% python3 -q
>>> import numpy as np
>>> import numpy.linalg as la
>>> np.set_printoptions(precision=3, suppress=True, linewidth=120)
>>> rd = lambda a: np.round(a, 3) + 0
>>> F = np.array([[-3, -2, -1], [0, 1, 2], [3, 4, 5], [6, 7, 8], [9, 10, 11]])
>>> cov = F.T @ F
>>> cov
array([[135, 150, 165],
       [150, 170, 190],
       [165, 190, 215]])
>>> np.trace(cov), (F ** 2).sum()
(np.int64(520), np.int64(520))
>>> rd(la.eigvalsh(cov)[::-1])
array([514.755,   5.245,   0.   ])
>>> (F @ F.T).shape
(5, 5)
>>> np.allclose(cov, cov.T)
True
>>> np.diag(cov)
array([135, 170, 215])
>>> x = np.array([0, 1, 2])
>>> a = np.maximum(F @ x, 0)
>>> F.T @ a
array([468, 542, 616])
>>> np.maximum(F @ x, 0) - np.maximum(-F @ x, 0)
array([-4,  5, 14, 23, 32])
>>> np.flatnonzero(a > 1e-9)
array([1, 2, 3, 4])
>>> rd(np.tanh(F @ x))
array([-0.999,  1.   ,  1.   ,  1.   ,  1.   ])
>>> print(np.argsort(-la.norm(F, axis=0).round(6), kind="stable")[:3])
[2 1 0]
>>> la.cond(F) > 100
np.True_
>>> rd(la.norm(F, 2) / la.norm(F))
np.float64(0.995)
>>> x = np.array([3, 2, 2])
>>> F @ np.eye(3)[1]
array([-2.,  1.,  4.,  7., 10.])
>>> F @ (2 * x)
array([-30,  12,  54,  96, 138])
>>> la.norm(F @ x) <= la.norm(F, 2) * la.norm(x) + 1e-9
np.True_
>>> F @ x
array([-15,   6,  27,  48,  69])
>>> F @ np.ones(3)
array([-6.,  3., 12., 21., 30.])
>>> A2 = np.array([[5, 2, 4], [4, 5, -1], [-3, 0, -5], [4, 5, 1], [4, 4, -4]])
>>> Z = np.array([[2, 1, 2, 0, 1, 2], [3, 3, 3, 1, 1, 0], [3, 1, 2, 1, 3, 1]])
>>> W0 = A2 @ Z
>>> W0
array([[ 28,  15,  24,   6,  19,  14],
       [ 20,  18,  21,   4,   6,   7],
       [-21,  -8, -16,  -5, -18, -11],
       [ 26,  20,  25,   6,  12,   9],
       [  8,  12,  12,   0,  -4,   4]])
>>> U, s, Vh = la.svd(W0)
>>> np.argmax(s[:-1] / (s[1:] + 1e-6)) + 1
np.int64(3)
>>> rd(s)
array([81.796, 17.847,  3.445,  0.   ,  0.   ])
>>> A2 = U[:, :3] @ np.diag(s[:3]) @ Vh[:3]
>>> la.matrix_rank(A2)
np.int64(3)
>>> rd(A2)
array([[ 28.,  15.,  24.,   6.,  19.,  14.],
       [ 20.,  18.,  21.,   4.,   6.,   7.],
       [-21.,  -8., -16.,  -5., -18., -11.],
       [ 26.,  20.,  25.,   6.,  12.,   9.],
       [  8.,  12.,  12.,   0.,  -4.,   4.]])
>>> rd(la.norm(W0 - A2, 2)), rd(s[3])
(np.float64(0.0), np.float64(0.0))
>>> la.matrix_rank(W0, rtol=0.05)
np.int64(2)
>>> rd(np.abs(W0 - A2).max())
np.float64(0.0)
>>> rd(la.norm(W0 - A2) / la.norm(W0))
np.float64(0.0)
>>> x = np.array([5, 8, 9, 3, 4, 8])
>>> print(np.einsum("ij,j->i", W0, x))
[ 682  525 -488  653  260]
>>> W0 * x
array([[ 140,  120,  216,   18,   76,  112],
       [ 100,  144,  189,   12,   24,   56],
       [-105,  -64, -144,  -15,  -72,  -88],
       [ 130,  160,  225,   18,   48,   72],
       [  40,   96,  108,    0,  -16,   32]])
>>> (W0 @ x).argmax()
np.int64(0)
>>> W0 @ np.ones(6)
array([106.,  76., -79.,  98.,  32.])
>>> la.norm(W0 @ x) <= la.norm(W0, 2) * la.norm(x) + 1e-9
np.True_
>>> print(W0 @ np.eye(6)[5])
[ 14.   7. -11.   9.   4.]
>>> rk = la.matrix_rank(W0)
>>> rk
np.int64(3)
>>> ns = la.svd(W0)[2][rk:].T
>>> print(rd(W0 @ ns))
[[0. 0. 0.]
 [0. 0. 0.]
 [0. 0. 0.]
 [0. 0. 0.]
 [0. 0. 0.]]
>>> print(la.matrix_rank(W0.T @ W0), la.matrix_rank(W0 @ W0.T))
3 3
>>> [int(la.matrix_rank(np.delete(W0, i, axis=0))) for i in range(5)]
[3, 3, 3, 3, 3]
>>> [int(la.matrix_rank(W0[:, :j + 1])) for j in range(6)]
[1, 2, 3, 3, 3, 3]
>>> np.allclose(W0 @ ns, 0)
True
>>> np.argsort(-la.norm(W0, axis=0).round(6), kind="stable")[:3]
array([0, 2, 1])
>>> print(la.cond(W0) > 100)
True
>>> print([round(float(x), 3) for x in la.svd(W0, compute_uv=False)[:3]])
[81.796, 17.847, 3.445]
>>> np.unique(W0.round(6), axis=0).shape
(5, 6)
>>> rd(W0 @ la.pinv(W0) @ W0)
array([[ 28.,  15.,  24.,   6.,  19.,  14.],
       [ 20.,  18.,  21.,   4.,   6.,   7.],
       [-21.,  -8., -16.,  -5., -18., -11.],
       [ 26.,  20.,  25.,   6.,  12.,   9.],
       [  8.,  12.,  12.,   0.,  -4.,   4.]])
>>> m1 = np.loadtxt("x.csv", delimiter=",")
>>> print(m1)
[[ -2.088   3.994   1.984  -0.037   2.077  -6.065]
 [ -4.      7.949   4.044  -0.03    4.036 -11.959]
 [ -2.023   3.967   2.028   3.937   1.946  -9.926]]
>>> U, s, Vh = la.svd(W0)
>>> evecs = Vh[:(s > 1e-8).sum()]
>>> rng = np.random.default_rng(3328)
>>> x = W0[3] + -1 * W0[1] + rng.integers(2) * np.eye(6)[3]
>>> x
array([6., 2., 4., 3., 6., 2.])
>>> rd(la.norm(x - evecs.T @ evecs @ x))
np.float64(0.91)
>>> def softmax(z):
...     e = np.exp(z - z.max(axis=-1, keepdims=True))
...     return e / e.sum(axis=-1, keepdims=True)
... 
>>> rd(softmax(10 * m1[1]))
array([0., 1., 0., 0., 0., 0.])
>>> rd(softmax(m1[1] + -3))
array([0.   , 0.961, 0.019, 0.   , 0.019, 0.   ])
>>> rd(softmax(m1[1]))
array([0.   , 0.961, 0.019, 0.   , 0.019, 0.   ])
>>> att = m1 @ m1.T / np.sqrt(6)
>>> rd(softmax(att)[1] @ m1)
array([ -4.   ,   7.949,   4.044,  -0.03 ,   4.036, -11.959])
>>> softmax(att).round(6).argmax(axis=1)
array([1, 1, 1])
>>> U, s, Vh = la.svd(m1)
>>> np.argmax(s[:-1] / (s[1:] + 1e-6)) + 1
np.int64(2)
>>> A2 = U[:, :2] @ np.diag(s[:2]) @ Vh[:2]
>>> rd(A2)
array([[ -2.04 ,   4.021,   2.036,  -0.027,   2.052,  -6.054],
       [ -4.025,   7.935,   4.018,  -0.035,   4.049, -11.964],
       [ -2.023,   3.967,   2.028,   3.937,   1.946,  -9.926]])
>>> print(rd(la.norm(m1 - A2) / la.norm(m1)))
0.004
>>> la.matrix_rank(A2)
np.int64(2)
>>> rd(la.norm(m1 - A2, 2)), rd(s[2])
(np.float64(0.091), np.float64(0.091))
>>> arr = np.vander(np.arange(3) - 2, 4, increasing=True)
>>> arr
array([[ 1, -2,  4, -8],
       [ 1, -1,  1, -1],
       [ 1,  0,  0,  0]])
>>> theta = np.radians(180)
>>> Rm = np.eye(4)
>>> Rm[0, 0] = Rm[3, 3] = np.cos(theta)
>>> Rm[0, 3], Rm[3, 0] = -np.sin(theta), np.sin(theta)
>>> rd(Rm)
array([[-1.,  0.,  0.,  0.],
       [ 0.,  1.,  0.,  0.],
       [ 0.,  0.,  1.,  0.],
       [ 0.,  0.,  0., -1.]])
>>> A2 = arr @ Rm.T
>>> print(np.allclose(la.norm(arr, axis=1), la.norm(A2, axis=1)))
True
>>> np.allclose(arr @ arr.T, A2 @ A2.T)
True
>>> A2 = arr[0, 0] * arr[1:] - np.outer(arr[1:, 0], arr[0])
>>> A2
array([[ 0,  1, -3,  7],
       [ 0,  2, -4,  8]])
>>> la.matrix_rank(A2), la.matrix_rank(arr)
(np.int64(2), np.int64(3))
>>> X = np.array([[34, -31, -9, -14, 3],
...     [-31, 29, 6, 16, -2],
...     [-9, 6, 9, -6, -3],
...     [-14, 16, -6, 20, 2],
...     [3, -2, -3, 2, 1]])
>>> w, evecs = la.eigh(X)
>>> x = np.array([-1, 0, 1, 3, 3])
>>> print(rd(evecs * np.maximum(w, 0) @ evecs.T))
[[ 34. -31.  -9. -14.   3.]
 [-31.  29.   6.  16.  -2.]
 [ -9.   6.   9.  -6.  -3.]
 [-14.  16.  -6.  20.   2.]
 [  3.  -2.  -3.   2.   1.]]
>>> (np.sign(evecs[:, -1].round(6)) == np.sign(evecs[0, -1].round(6))).astype(int)
array([1, 0, 0, 0, 1])
>>> x @ X @ x
np.int64(298)
>>> U, s, Vh = la.svd(X)
>>> print(np.argmax(s[:-1] / (s[1:] + 1e-6)) + 1)
2
>>> A2 = U[:, :2] @ np.diag(s[:2]) @ Vh[:2]
>>> print(rd(la.norm(X - A2) / la.norm(X)))
0.0
>>> la.matrix_rank(X, rtol=0.05)
np.int64(2)
>>> print(rd(la.norm(X - A2, 2)), rd(s[2]))
0.0 0.0
>>> rd(A2)
array([[ 34., -31.,  -9., -14.,   3.],
       [-31.,  29.,   6.,  16.,  -2.],
       [ -9.,   6.,   9.,  -6.,  -3.],
       [-14.,  16.,  -6.,  20.,   2.],
       [  3.,  -2.,  -3.,   2.,   1.]])
>>> np.abs(np.diag(la.qr(A2)[1])) > 1e-9
array([ True,  True, False, False, False])
>>> np.unique(A2.round(6), axis=0).shape
(5, 5)
>>> np.allclose(A2[:-1].T @ la.lstsq(A2[:-1].T, A2[-1])[0], A2[-1])
True
>>> np.trace(X)
np.int64(93)
>>> (X + X.T) / 2
array([[ 34., -31.,  -9., -14.,   3.],
       [-31.,  29.,   6.,  16.,  -2.],
       [ -9.,   6.,   9.,  -6.,  -3.],
       [-14.,  16.,  -6.,  20.,   2.],
       [  3.,  -2.,  -3.,   2.,   1.]])
>>> print(rd(la.det(X)))
0.0
>>> rd(np.abs(la.eigvals(X)).max())
np.float64(72.37)
>>> np.allclose(X @ X.T, X.T @ X)
True
>>> np.allclose(X, X.T)
True
>>> A = np.load("block8.npy")
>>> print(A)
[[ 0.     0.744  0.664 -0.08 ]
 [ 0.    -0.834 -0.762  0.1  ]
 [ 0.    -0.744 -0.664  0.08 ]
 [ 0.     0.537  0.462 -0.05 ]
 [ 0.    -0.867 -0.8    0.11 ]
 [ 0.    -0.119 -0.1    0.01 ]
 [ 0.    -0.744 -0.664  0.08 ]
 [ 0.    -0.967 -0.935  0.168]
 [ 0.     0.617  0.537 -0.06 ]
 [ 0.     0.793  0.716 -0.09 ]]
>>> U, s, Vh = la.svd(A)
>>> evecs = Vh[:(s > 1e-8).sum()]
>>> x = A[2] + 5 * A[1] + rng.integers(2) * np.eye(4)[1]
>>> rd(x)
array([ 0.   , -3.914, -4.474,  0.58 ])
>>> la.matrix_rank(np.vstack([A, x]))
np.int64(3)
>>> np.allclose(evecs.T @ evecs @ x, x)
True
>>> rk = la.matrix_rank(A)
>>> rk
np.int64(3)
>>> ns = la.svd(A)[2][rk:].T
>>> ns.shape
(4, 1)
>>> print([int(la.matrix_rank(A[:, :j + 1])) for j in range(4)])
[0, 1, 2, 3]
>>> A @ ns
array([[0.],
       [0.],
       [0.],
       [0.],
       [0.],
       [0.],
       [0.],
       [0.],
       [0.],
       [0.]])
>>> la.matrix_rank(A.T @ A), la.matrix_rank(A @ A.T)
(np.int64(3), np.int64(3))
>>> [round(float(x), 3) for x in la.svd(A, compute_uv=False)[:3]]
[3.142, 0.075, 0.008]
>>> la.matrix_rank(A, rtol=0.1)
np.int64(1)
>>> M = np.loadtxt("a.csv", delimiter=",")
>>> rd(M)
array([[1.   , 0.   , 0.   , 0.   , 0.   , 0.   ],
       [0.   , 0.667, 0.333, 0.   , 0.   , 0.   ],
       [0.333, 0.333, 0.333, 0.   , 0.   , 0.   ],
       [0.   , 0.   , 0.   , 0.5  , 0.   , 0.5  ],
       [0.   , 0.   , 0.25 , 0.   , 0.5  , 0.25 ],
       [0.25 , 0.   , 0.   , 0.   , 0.25 , 0.5  ]])
>>> A2 = M / la.norm(M, axis=1, keepdims=True)
>>> cov = A2 @ A2.T
>>> print(rd(la.norm(A2, axis=1)))
[1. 1. 1. 1. 1. 1.]
>>> np.argwhere(np.triu(np.abs(cov) > 0.95, 1))
array([], shape=(0, 2), dtype=int64)
>>> np.degrees(np.arccos(np.clip(cov[1, 0], -1, 1)))
np.float64(90.0)
>>> (np.abs(cov) > 0.9).astype(int)
array([[1, 0, 0, 0, 0, 0],
       [0, 1, 0, 0, 0, 0],
       [0, 0, 1, 0, 0, 0],
       [0, 0, 0, 1, 0, 0],
       [0, 0, 0, 0, 1, 0],
       [0, 0, 0, 0, 0, 1]])
>>> print(rd(cov[1]))
[0.    1.    0.775 0.    0.183 0.   ]
>>> O, evecs = la.qr(M[:, :1])[0], la.qr(M[:, 1:])[0]
>>> s = la.svd(O.T @ evecs, compute_uv=False)
>>> rd(la.norm(O @ O.T - evecs @ evecs.T, 2))
np.float64(1.0)
>>> rd(np.degrees(np.arccos(s.clip(0, 1))))
array([67.38])
>>> data = np.load("w.npy")
>>> data
array([[1., 2., 1., 0., 0.],
       [2., 1., 0., 0., 0.],
       [1., 2., 2., 0., 0.],
       [0., 0., 0., 2., 2.],
       [0., 0., 0., 1., 3.]])
>>> # splits into 2 blocks
>>> labels = rng.permutation(5)
>>> labels
array([2, 3, 1, 4, 0])
>>> A2 = data[labels][:, labels]
>>> print(rd(np.sort(np.abs(la.eigvals(A2)))))
[0.791 1.    1.    3.791 4.   ]
>>> np.diag(A2)
array([2., 2., 1., 3., 1.])
>>> A2
array([[2., 0., 2., 0., 1.],
       [0., 2., 0., 2., 0.],
       [0., 0., 1., 0., 2.],
       [0., 1., 0., 3., 0.],
       [1., 0., 2., 0., 1.]])
>>> np.trace(A2)
np.float64(9.0)
>>> print(np.allclose(A2, data))
False
>>> w, evecs = la.eig(data)
>>> rd(np.sort(la.eigvals(data @ data)))
array([ 0.626,  1.   ,  1.   , 14.374, 16.   ])
>>> rd(np.sort(la.eigvals(data.T)))
array([-0.791,  1.   ,  1.   ,  3.791,  4.   ])
>>> print(rd(w))
[ 3.791 -0.791  1.     1.     4.   ]
>>> rd(data @ evecs[:, 0] - w[0] * evecs[:, 0])
array([0., 0., 0., 0., 0.])
